% python3 -q
>>> import numpy as np
>>> np.set_printoptions(suppress=True, linewidth=140)
>>> def rd(a):
...     return np.round(a, 2) + 0
... 
>>> arr = np.array([[2, 3, 1, 3, 2],
...     [2, 3, 3, 3, 2],
...     [3, 1, 1, 3, 3],
...     [2, 0, 2, 2, 3],
...     [1, 0, 0, 2, 3]])
>>> arr
array([[2, 3, 1, 3, 2],
       [2, 3, 3, 3, 2],
       [3, 1, 1, 3, 3],
       [2, 0, 2, 2, 3],
       [1, 0, 0, 2, 3]])
>>> x0 = np.array([-1, -1, 2, 3, -3])
>>> h1 = np.maximum(arr @ x0, 0)
>>> np.flatnonzero(h1 > 1e-9)
array([1])
>>> rd(np.tanh(arr @ x0))
array([ 0.  ,  1.  , -0.96, -0.76, -1.  ])
>>> np.maximum(arr @ x0, 0) - np.maximum(-arr @ x0, 0)
array([ 0,  4, -2, -1, -4])
>>> M2 = arr / np.sqrt((arr ** 2).mean(axis=1, keepdims=True))
>>> np.linalg.matrix_rank(M2) == np.linalg.matrix_rank(arr)
np.True_
>>> np.abs(arr).max()
np.int64(3)
>>> arr.sum(axis=0)
array([10,  7,  7, 13, 13])
>>> rd(np.linalg.norm(arr))
np.float64(11.22)
>>> rd(np.linalg.norm(arr, 2))
np.float64(10.52)
>>> rd(np.linalg.norm(arr[2], 1)), rd(np.linalg.norm(arr[2], np.inf))
(np.float64(11.0), np.float64(3.0))
>>> np.linalg.norm(arr, axis=1).argmax()
np.int64(1)
>>> rng = np.random.default_rng(198)
>>> M = np.array([[1, 0, 2, -3, 3, 1, 5],
...     [2, -1, 0, -5, 2, 3, -5],
...     [2, 0, 5, 4, -4, -5, 5],
...     [-3, -4, -4, 0, 0, -5, -4],
...     [5, 2, -5, 3, 2, 3, 3]]) * (rng.random((5, 7)) < 0.3)
>>> M
array([[ 0,  0,  2,  0,  0,  0,  0],
       [ 2, -1,  0,  0,  0,  0,  0],
       [ 0,  0,  0,  4, -4, -5,  5],
       [-3,  0,  0,  0,  0,  0,  0],
       [ 0,  2,  0,  0,  0,  0,  0]])
>>> # row 2 is much longer than the rest
>>> W = np.array([[1, -5, 3, -5],
...     [-5, -3, -2, 2],
...     [0, 2, -4, 5],
...     [4, 1, 3, 4],
...     [2, -4, 3, 2],
...     [0, -1, 1, 3],
...     [4, 2, 0, 3]])
>>> c = np.array([-2, -2, 2, 0])
>>> hid = np.maximum(M @ W + c, 0)
>>> (hid > 0).astype(int)
array([[0, 1, 0, 1],
       [1, 0, 1, 0],
       [1, 1, 0, 1],
       [0, 1, 0, 1],
       [0, 0, 0, 1]])
>>> basis = np.array([[0, 2], [1, 2], [2, 1], [1, 0]])
>>> (hid @ basis).round(6).argmax(axis=1)
array([0, 0, 1, 0, 0])
>>> U, sigma, Vt = np.linalg.svd(M)
>>> rd(sigma)
array([9.06, 3.67, 2.13, 2.  , 0.  ])
>>> np.argmax(sigma[:-1] / (sigma[1:] + 1e-6)) + 1
np.int64(4)
>>> M2 = U[:, :4] @ np.diag(sigma[:4]) @ Vt[:4]
>>> rd(M2)
array([[ 0.,  0.,  2.,  0.,  0.,  0.,  0.],
       [ 2., -1.,  0.,  0.,  0.,  0.,  0.],
       [ 0.,  0.,  0.,  4., -4., -5.,  5.],
       [-3.,  0.,  0.,  0.,  0.,  0.,  0.],
       [ 0.,  2.,  0.,  0.,  0.,  0.,  0.]])
>>> rd(np.abs(M - M2).max())
np.float64(0.0)
>>> th = np.radians(90)
>>> R = np.eye(7)
>>> R[1, 1] = R[3, 3] = np.cos(th)
>>> R[1, 3], R[3, 1] = -np.sin(th), np.sin(th)
>>> rd(R)
array([[ 1.,  0.,  0.,  0.,  0.,  0.,  0.],
       [ 0.,  0.,  0., -1.,  0.,  0.,  0.],
       [ 0.,  0.,  1.,  0.,  0.,  0.,  0.],
       [ 0.,  1.,  0.,  0.,  0.,  0.,  0.],
       [ 0.,  0.,  0.,  0.,  1.,  0.,  0.],
       [ 0.,  0.,  0.,  0.,  0.,  1.,  0.],
       [ 0.,  0.,  0.,  0.,  0.,  0.,  1.]])
>>> M2 = M @ R.T
>>> np.allclose(np.linalg.norm(M, axis=1), np.linalg.norm(M2, axis=1))
True
>>> rd(np.abs(M2 - M).max(axis=0))
array([0., 4., 0., 4., 0., 0., 0.])
>>> rd(np.linalg.det(R)), np.trace(R)
(np.float64(1.0), np.float64(5.0))
>>> F = np.maximum(np.array([[-1],
...     [1],
...     [0],
...     [-1],
...     [2],
...     [-1],
...     [-1],
...     [-2],
...     [-2],
...     [0],
...     [2],
...     [-2],
...     [-1],
...     [-2],
...     [0]]) @ np.array([[3, 0, 2, 2, 3, -2]]) + np.array([0, 1, 7, 9, 6, 1]), 0)
>>> F
array([[ 0,  1,  5,  7,  3,  3],
       [ 3,  1,  9, 11,  9,  0],
       [ 0,  1,  7,  9,  6,  1],
       [ 0,  1,  5,  7,  3,  3],
       [ 6,  1, 11, 13, 12,  0],
       [ 0,  1,  5,  7,  3,  3],
       [ 0,  1,  5,  7,  3,  3],
       [ 0,  1,  3,  5,  0,  5],
       [ 0,  1,  3,  5,  0,  5],
       [ 0,  1,  7,  9,  6,  1],
       [ 6,  1, 11, 13, 12,  0],
       [ 0,  1,  3,  5,  0,  5],
       [ 0,  1,  5,  7,  3,  3],
       [ 0,  1,  3,  5,  0,  5],
       [ 0,  1,  7,  9,  6,  1]])
>>> U, sigma, Vt = np.linalg.svd(F)
>>> vecs = Vt[:(sigma > 1e-8).sum()]
>>> x0 = F[4] + -3 * F[7] + rng.integers(2) * np.eye(6)[2]
>>> x0
array([  6.,  -2.,   3.,  -2.,  12., -15.])
>>> rd(np.diag(vecs.T @ vecs))
array([1.  , 0.05, 0.3 , 0.72, 0.93, 1.  ])
>>> rd(vecs.T @ vecs)
array([[ 1.  ,  0.  ,  0.  ,  0.  ,  0.  ,  0.  ],
       [ 0.  ,  0.05,  0.06,  0.16, -0.14,  0.  ],
       [ 0.  ,  0.06,  0.3 ,  0.41,  0.19,  0.  ],
       [ 0.  ,  0.16,  0.41,  0.72, -0.09,  0.  ],
       [ 0.  , -0.14,  0.19, -0.09,  0.93,  0.  ],
       [ 0.  ,  0.  ,  0.  ,  0.  ,  0.  ,  1.  ]])
>>> rd(np.linalg.norm(x0 - vecs.T @ vecs @ x0))
np.float64(0.84)
>>> th = np.radians(30)
>>> R = np.eye(6)
>>> R[1, 1] = R[4, 4] = np.cos(th)
>>> R[1, 4], R[4, 1] = -np.sin(th), np.sin(th)
>>> rd(R)
array([[ 1.  ,  0.  ,  0.  ,  0.  ,  0.  ,  0.  ],
       [ 0.  ,  0.87,  0.  ,  0.  , -0.5 ,  0.  ],
       [ 0.  ,  0.  ,  1.  ,  0.  ,  0.  ,  0.  ],
       [ 0.  ,  0.  ,  0.  ,  1.  ,  0.  ,  0.  ],
       [ 0.  ,  0.5 ,  0.  ,  0.  ,  0.87,  0.  ],
       [ 0.  ,  0.  ,  0.  ,  0.  ,  0.  ,  1.  ]])
>>> M2 = F @ R.T
>>> rd(np.abs(M2 - F).max(axis=0))
array([0.  , 6.13, 0.  , 0.  , 1.11, 0.  ])
>>> C2 = F.T @ F
>>> np.linalg.matrix_rank(C2)
np.int64(4)
>>> np.trace(C2), (F ** 2).sum()
(np.int64(2444), np.int64(2444))
>>> np.diag(C2)
array([  81,   15,  631, 1047,  522,  148])
>>> np.allclose(C2, C2.T)
True
>>> rd(np.linalg.eigvalsh(C2)[::-1])
array([2232.68,  188.96,   22.31,    0.05,    0.  ,    0.  ])
>>> (F @ F.T).shape
(15, 15)
>>> U, sigma, Vt = np.linalg.svd(M)
>>> vecs = Vt[:(sigma > 1e-8).sum()]
>>> x0 = M[3] + -1 * M[2] + rng.integers(2) * np.eye(7)[3]
>>> x0
array([-3.,  0.,  0., -4.,  4.,  5., -5.])
>>> np.allclose(vecs.T @ vecs @ x0, x0)
True
>>> rd(vecs.T @ vecs)
array([[ 1.  ,  0.  ,  0.  ,  0.  ,  0.  ,  0.  ,  0.  ],
       [ 0.  ,  1.  ,  0.  ,  0.  ,  0.  ,  0.  ,  0.  ],
       [ 0.  ,  0.  ,  1.  ,  0.  ,  0.  ,  0.  ,  0.  ],
       [ 0.  ,  0.  ,  0.  ,  0.2 , -0.2 , -0.24,  0.24],
       [ 0.  ,  0.  ,  0.  , -0.2 ,  0.2 ,  0.24, -0.24],
       [ 0.  ,  0.  ,  0.  , -0.24,  0.24,  0.3 , -0.3 ],
       [ 0.  ,  0.  ,  0.  ,  0.24, -0.24, -0.3 ,  0.3 ]])
>>> np.linalg.matrix_rank(np.vstack([M, x0]))
np.int64(4)
>>> E = np.array([[3, 0, 0, 0], [0, 3, 0, 0], [0, 0, 1, 0], [0, 0, 0, 3]])
>>> E
array([[3, 0, 0, 0],
       [0, 3, 0, 0],
       [0, 0, 1, 0],
       [0, 0, 0, 3]])
>>> # triangular
>>> M2 = arr[0, 0] * arr[1:] - np.outer(arr[1:, 0], arr[0])
>>> M2
array([[ 0,  0,  4,  0,  0],
       [ 0, -7, -1, -3,  0],
       [ 0, -6,  2, -2,  2],
       [ 0, -3, -1,  1,  4]])
>>> np.flatnonzero(~M2.round(6).any(axis=1))
array([], dtype=int64)
>>> arr[:, 0] / arr[0, 0]
array([1. , 1. , 1.5, 1. , 0.5])
